In [1]: import numpy as np

In [2]: from numpy import linalg as LA

In [3]: np.set_printoptions(precision=2, suppress=True, linewidth=140, sign=" ")

In [4]: rd = lambda a: np.round(a, 2) + 0

In [5]: rng = np.random.default_rng(67836)

In [6]: th = np.sort(rng.uniform(-2, 2, 13))

In [7]: arr = np.c_[th, th ** 2, th ** 3] @ np.array([[3, 6, 7, 3, 1], [7, 6, 8, 1, 3], [4, 4, 2, 5, 4]])

In [8]: print(rd(arr))
[[ -3.87 -11.55   1.25 -24.72 -11.47]
 [ -0.11  -4.51  -0.75  -8.35  -2.61]
 [  0.    -4.01  -1.    -7.02  -2.01]
 [  0.05  -3.2   -1.41  -4.84  -1.12]
 [ -0.22  -2.09  -1.76  -2.06  -0.28]
 [ -0.37  -1.53  -1.55  -1.13  -0.15]
 [ -0.38  -1.3   -1.38  -0.88  -0.13]
 [ -0.35  -0.98  -1.08  -0.59  -0.11]
 [  9.56  11.36  12.42   6.01   5.16]
 [ 11.82  13.74  14.79   7.52   6.59]
 [ 13.38  15.36  16.38   8.58   7.6 ]
 [ 23.54  25.74  26.12  15.85  14.48]
 [ 44.94  47.15  44.81  32.52  29.99]]

In [9]: # rank 3

In [10]: Uu, s, VT = LA.svd(arr)

In [11]: V = VT[:(s > 1e-8).sum()]

In [12]: x0 = arr[0] + -3 * arr[11] + rng.integers(2) * np.eye(5)[4]

In [13]: print(rd(x0))
[-74.5  -88.77 -77.11 -72.26 -53.89]

In [14]: print(rd(LA.norm(x0 - V.T @ V @ x0)))
0.75

In [15]: print(rd(np.diag(V.T @ V)))
[ 0.68  0.38  0.71  0.8   0.43]

In [16]: mat = np.load("block5.npy")

In [17]: print(mat)
[[ 0.6  1.2 -0.1 -0.3  1.   0.9 -0.3  0.2  0.3  2.   0.1]
 [ 2.   1.1 -0.2 -0.6  1.9  0.4 -1.   0.5  0.9 -1.3 -0.2]
 [-0.4  0.  -1.1  1.8 -0.6 -0.2 -0.7 -0.5 -0.7 -3.3 -1. ]
 [ 0.2  0.6  1.  -0.7 -1.4 -0.9  0.8  0.  -1.6 -1.6  1.8]
 [-1.4 -0.3 -0.5  0.6  0.5  1.1  0.9  1.1  1.7 -0.4 -0.5]
 [-0.1 -1.9 -1.5  0.  -0.8  0.2 -1.   2.2  0.8 -2.6 -0.1]
 [-1.7  1.4 -0.1  0.2 -0.4  1.3  1.1 -0.1  1.3 -0.7  0.5]
 [ 0.6 -1.3 -0.1  1.1  2.2  0.3  0.8  1.1  1.7  0.4 -0.9]]

In [18]: f = np.array([2, 0, 2])

In [19]: print(rd(np.array([np.convolve(row, f, "same") for row in mat])))
[[ 2.4  1.   1.8  1.8  1.2  1.4  2.2  0.   4.4  0.8  4. ]
 [ 2.2  3.6  1.   3.4 -0.4  1.8  1.8 -0.2 -1.6  1.4 -2.6]
 [ 0.  -3.   3.6 -3.4  3.2 -2.6 -1.4 -2.8 -7.6 -3.4 -6.6]
 [ 1.2  2.4 -0.2 -0.8 -3.2 -1.2 -1.8 -1.6 -3.2  0.4 -3.2]
 [-0.6 -3.8  0.6  0.   3.4  2.8  4.4  5.2  1.4  2.4 -0.8]
 [-3.8 -3.2 -3.8 -4.6  0.4 -3.6  4.8 -0.4 -0.8  1.4 -5.2]
 [ 2.8 -3.6  3.2 -1.   3.   1.4  2.4  4.8 -1.6  3.6 -1.4]
 [-2.6  1.  -0.4  4.2  2.8  6.   2.8  5.   3.   1.6  0.8]]

In [20]: print(rd(np.cross(mat[4, :3], mat[7, :3])))
[-0.62 -0.44  2.  ]
